$ python3 -q
>>> import numpy as np
>>> import numpy.linalg as la
>>> np.set_printoptions(precision=2, suppress=True, linewidth=140)
>>> def tidy(a):
...     return np.round(a, 2) + 0
... 
>>> M = np.loadtxt("out5.csv", delimiter=",")
>>> print(M)
[[  0.6   1.   -0.4]
 [  0.6   1.2   1.1]
 [ -1.7  -0.8  -1.3]
 [ -0.4   1.2  -0.3]
 [  1.9   1.3  -0.6]
 [ -0.5  -1.3  -0.4]
 [  0.1   0.7   0.5]
 [  0.3   0.1   2.1]
 [  0.7  -1.8  -0.2]
 [  2.6   0.7   0.5]
 [  0.9   1.   -1.1]
 [ -0.2   1.1  -0.9]
 [  1.1  -0.6   0. ]
 [  0.7  -1.8  -0.9]
 [ -0.7  -1.   -0.5]
 [  1.3  -0.5   1.3]
 [ -1.2   1.2  -0.2]
 [ -0.1  -0.1   0.1]
 [  0.3   0.3  -2.3]
 [ -0.9  -0.7   1. ]
 [  0.6  -0.6   1.4]
 [ -4.  -20.   -2. ]
 [ -1.2  -1.3  -0.5]
 [  0.9  -1.5  -0.8]]
>>> M2 = M / la.norm(M, axis=1, keepdims=True)
>>> cov = M2 @ M2.T
>>> print(np.argwhere(np.triu(np.abs(cov) > 0.95, 1)))
[[ 1  6]
 [ 5 14]
 [ 5 21]
 [10 17]
 [10 19]
 [12 16]
 [13 23]
 [14 22]
 [17 19]]
>>> print(tidy(la.norm(M2, axis=1)))
[1. 1. 1. 1. 1. 1. 1. 1. 1. 1. 1. 1. 1. 1. 1. 1. 1. 1. 1. 1. 1. 1. 1. 1.]
>>> print((cov - 2 * np.eye(24)).round(6).argmax(axis=1))
[10  6 22 11  0 21  1 20 13  4  0  3 23 23 22 20  3 19 10 17 15  5 14 13]
>>> print(tidy(np.degrees(np.arccos(np.clip(cov[12, 0], -1, 1)))))
87.77
>>> data = np.loadtxt("case4.csv", delimiter=",")
>>> print(data)
[[0. 7. 0.]
 [0. 8. 0.]
 [0. 9. 0.]
 [0. 4. 8.]]
>>> Uu, s, VT = la.svd(data)
>>> print(np.argmax(s[:-1] / (s[1:] + 1e-6)) + 1)
2
>>> print(tidy(s))
[14.72  7.57  0.  ]
>>> M2 = Uu[:, :2] @ np.diag(s[:2]) @ VT[:2]
>>> print(tidy(la.norm(data - M2, 2)), s[2])
0.0 0.0
>>> print(la.matrix_rank(data, rtol=0.05))
2
>>> print(tidy(la.norm(data - M2) / la.norm(data)))
0.0
>>> print(tidy(M2))
[[0. 7. 0.]
 [0. 8. 0.]
 [0. 9. 0.]
 [0. 4. 8.]]
>>> Uu, s, VT = la.svd(data)
>>> V = VT[:(s > 1e-8).sum()]
>>> rng = np.random.default_rng(7152)
>>> vec = data[3] + -2 * data[2] + rng.integers(2) * np.eye(3)[0]
>>> print(vec)
[  1. -14.   8.]
>>> print(tidy(V.T @ V))
[[0. 0. 0.]
 [0. 1. 0.]
 [0. 0. 1.]]
>>> print(tidy(np.diag(V.T @ V)))
[0. 1. 1.]
>>> print(tidy(la.norm(vec - V.T @ V @ vec)))
1.0
>>> print(la.cond(data) > 100)
True
>>> print(la.matrix_rank(data, rtol=0.1))
2
>>> print(tidy(la.norm(data, 2) / la.norm(data)))
0.89
>>> feats = np.load("block15.npy")
>>> print(feats)
[[-3  0  0]
 [ 0  3  0]
 [ 0  0 -3]]
>>> Xs = (M - M.mean(axis=0)) / M.std(axis=0)
>>> print(Xs.std(axis=0))
[1. 1. 1.]
>>> c = la.lstsq(np.delete(Xs, 0, axis=1), Xs[:, 0])[0]
>>> print(tidy(1 - np.var(Xs[:, 0] - np.delete(Xs, 0, axis=1) @ c)))
0.46
>>> print(tidy(c))
[0.61 0.14]
>>> W0 = np.load("layer14.npy")
>>> print(W0)
[[ 0.02  0.7  -0.14  0.7 ]
 [ 0.7   0.5   0.1  -0.5 ]
 [-0.14  0.1   0.98  0.1 ]
 [ 0.7  -0.5   0.1   0.5 ]]
>>> print(tidy(la.eigvalsh(W0).min()))
-1.0
>>> print([round(float(la.det(W0[:i, :i])), 2) + 0 for i in range(1, 5)])
[0.02, -0.48, -0.5, -1.0]
>>> vec = np.array([0, 0, -1, -1])
>>> print(tidy(np.abs(la.eigvals(W0))))
[1. 1. 1. 1.]
>>> print(tidy(la.inv(W0)))
[[ 0.02  0.7  -0.14  0.7 ]
 [ 0.7   0.5   0.1  -0.5 ]
 [-0.14  0.1   0.98  0.1 ]
 [ 0.7  -0.5   0.1   0.5 ]]
>>> print([p for p in range(1, 25) if np.allclose(la.matrix_power(W0, p), np.eye(4))])
[2, 4, 6, 8, 10, 12, 14, 16, 18, 20, 22, 24]
>>> print(tidy(W0.T @ (W0 @ vec)))
[ 0.  0. -1. -1.]
>>> print(tidy(la.norm(vec)), tidy(la.norm(W0 @ vec)))
1.41 1.41
>>> print(tidy(la.det(W0)))
-1.0
>>> print(tidy(np.sort(np.abs(np.degrees(np.angle(la.eigvals(W0)))))))
[  0.   0.   0. 180.]
>>> M2 = la.inv(W0)
>>> print(np.allclose(M2, W0.T))
True
>>> print(tidy(M2))
[[ 0.02  0.7  -0.14  0.7 ]
 [ 0.7   0.5   0.1  -0.5 ]
 [-0.14  0.1   0.98  0.1 ]
 [ 0.7  -0.5   0.1   0.5 ]]
>>> print(tidy(W0 @ M2))
[[1. 0. 0. 0.]
 [0. 1. 0. 0.]
 [0. 0. 1. 0.]
 [0. 0. 0. 1.]]
>>> print((np.abs(M2) > 1e-9).astype(int))
[[1 1 1 1]
 [1 1 1 1]
 [1 1 1 1]
 [1 1 1 1]]
>>> print(tidy(la.det(W0) * M2))
[[-0.02 -0.7   0.14 -0.7 ]
 [-0.7  -0.5  -0.1   0.5 ]
 [ 0.14 -0.1  -0.98 -0.1 ]
 [-0.7   0.5  -0.1  -0.5 ]]
>>> F = np.array([[3, 0, 2, 0], [0, 0, 0, -1], [-3, 0, -1, 0], [0, 0, 0, -1]])
>>> print(F)
[[ 3  0  2  0]
 [ 0  0  0 -1]
 [-3  0 -1  0]
 [ 0  0  0 -1]]
>>> print(tidy(np.abs(la.eigvals(F)).max()))
1.73
>>> print(np.allclose(F @ F.T, F.T @ F))
False
>>> print(tidy(np.sort(np.abs(la.eigvals(F)))))
[0.   1.   1.73 1.73]
>>> print(np.abs(np.diag(la.qr(F)[1])) > 1e-9)
[ True False  True  True]
>>> print(np.allclose(F[:-1].T @ la.lstsq(F[:-1].T, F[-1])[0], F[-1]))
True
>>> M2 = np.array([[-5, 4, -2], [-4, 4, 1], [-1, -5, 3], [-5, -5, -5]])
>>> print(np.vstack([F, M2.T]).shape)
(7, 4)
>>> print(la.matrix_rank(np.vstack([F, M2.T])))
4
>>> print(M2.T @ F.T)
[[-17   5  16   5]
 [  2   5  -7   5]
 [  0   5   3   5]]
>>> print(np.einsum("ik,kj->ij", F, M2))
[[-17   2   0]
 [  5   5   5]
 [ 16  -7   3]
 [  5   5   5]]
>>> arr = np.load("mat.npy")
>>> print(arr)
[[  1.2   -2.92  -8.02]
 [ -2.33  -2.63   0.08]
 [ -3.63  -4.     2.45]
 [  1.31  -0.88  -0.41]
 [  4.87 -14.11   4.92]
 [ -5.55  -2.03  10.01]
 [  4.91  -8.96  -3.1 ]
 [ -7.38  -8.4   -0.74]
 [ -4.45   7.5    3.59]
 [ -2.68 -11.5  -10.71]
 [-16.07   3.43  -2.75]
 [-11.71   4.78  10.12]]
>>> d = la.norm(arr[:, None] - arr[None], axis=-1)
>>> print((d + 1e9 * np.eye(12)).round(6).argmin(axis=1))
[ 3  2  1  1  6  2  0  2 11  0 11  5]
>>> print(np.unravel_index(d.round(6).argmax(), d.shape))
(np.int64(4), np.int64(10))
>>> print(d[7].round(6).argsort(kind="stable")[:4])
[7 2 1 9]
>>> print(la.matrix_rank(d ** 2))
5
>>> print(d.mean(axis=1).argmax())
10
>>> print(tidy(d[7]))
[12.52  7.71  6.6  11.5  14.65 12.63 12.53  0.   16.74 11.45 14.82 17.62]
>>> print(tidy(d[:5, :5]))
[[ 0.    8.84 11.58  7.88 17.5 ]
 [ 8.84  0.    3.03  4.07 14.39]
 [11.58  3.03  0.    6.51 13.44]
 [ 7.88  4.07  6.51  0.   14.7 ]
 [17.5  14.39 13.44 14.7   0.  ]]
>>> print(np.flatnonzero(d[7] < d.mean() / 2))
[2 7]
>>> lab = rng.permutation(3)
>>> M2 = arr[:, lab] * rng.choice([-1, 1], 3)
>>> print(M2)
[[  1.2   -2.92  -8.02]
 [ -2.33  -2.63   0.08]
 [ -3.63  -4.     2.45]
 [  1.31  -0.88  -0.41]
 [  4.87 -14.11   4.92]
 [ -5.55  -2.03  10.01]
 [  4.91  -8.96  -3.1 ]
 [ -7.38  -8.4   -0.74]
 [ -4.45   7.5    3.59]
 [ -2.68 -11.5  -10.71]
 [-16.07   3.43  -2.75]
 [-11.71   4.78  10.12]]
>>> Uu, _, VT = la.svd(arr.T @ M2)
>>> print(tidy(Uu @ VT))
[[1. 0. 0.]
 [0. 1. 0.]
 [0. 0. 1.]]
>>> M2 = np.c_[arr[:, :2] @ np.array([[-2, 3], [-1, 3]]), np.array([1, -3, 2, 0, 1, -2, 3, -2, 1, 0, 0, 1])]
>>> print(tidy(M2))
[[  0.52  -5.16   1.  ]
 [  7.29 -14.88  -3.  ]
 [ 11.26 -22.89   2.  ]
 [ -1.74   1.29   0.  ]
 [  4.37 -27.72   1.  ]
 [ 13.13 -22.74  -2.  ]
 [ -0.86 -12.15   3.  ]
 [ 23.16 -47.34  -2.  ]
 [  1.4    9.15   1.  ]
 [ 16.86 -42.54   0.  ]
 [ 28.71 -37.92   0.  ]
 [ 18.64 -20.79   1.  ]]
>>> print(tidy(la.norm(la.qr(arr)[0].T @ M2, axis=0) ** 2 / ((M2 ** 2).sum(axis=0) + 1e-12)))
[1.   1.   0.05]
>>> E = np.tril(np.array([[0, -2, -2, 1], [-4, 9, 5, 6], [-1, -4, -3, -2], [4, 9, 1, 9]]), -1) + np.eye(4, dtype=int)
>>> print(E)
[[ 1  0  0  0]
 [-4  1  0  0]
 [-1 -4  1  0]
 [ 4  9  1  1]]
>>> print(E @ E)
[[  1   0   0   0]
 [ -8   1   0   0]
 [ 14  -8   1   0]
 [-29  14   2   1]]
>>> print(la.matrix_rank(E - E[0, 0] * np.eye(4)))
3
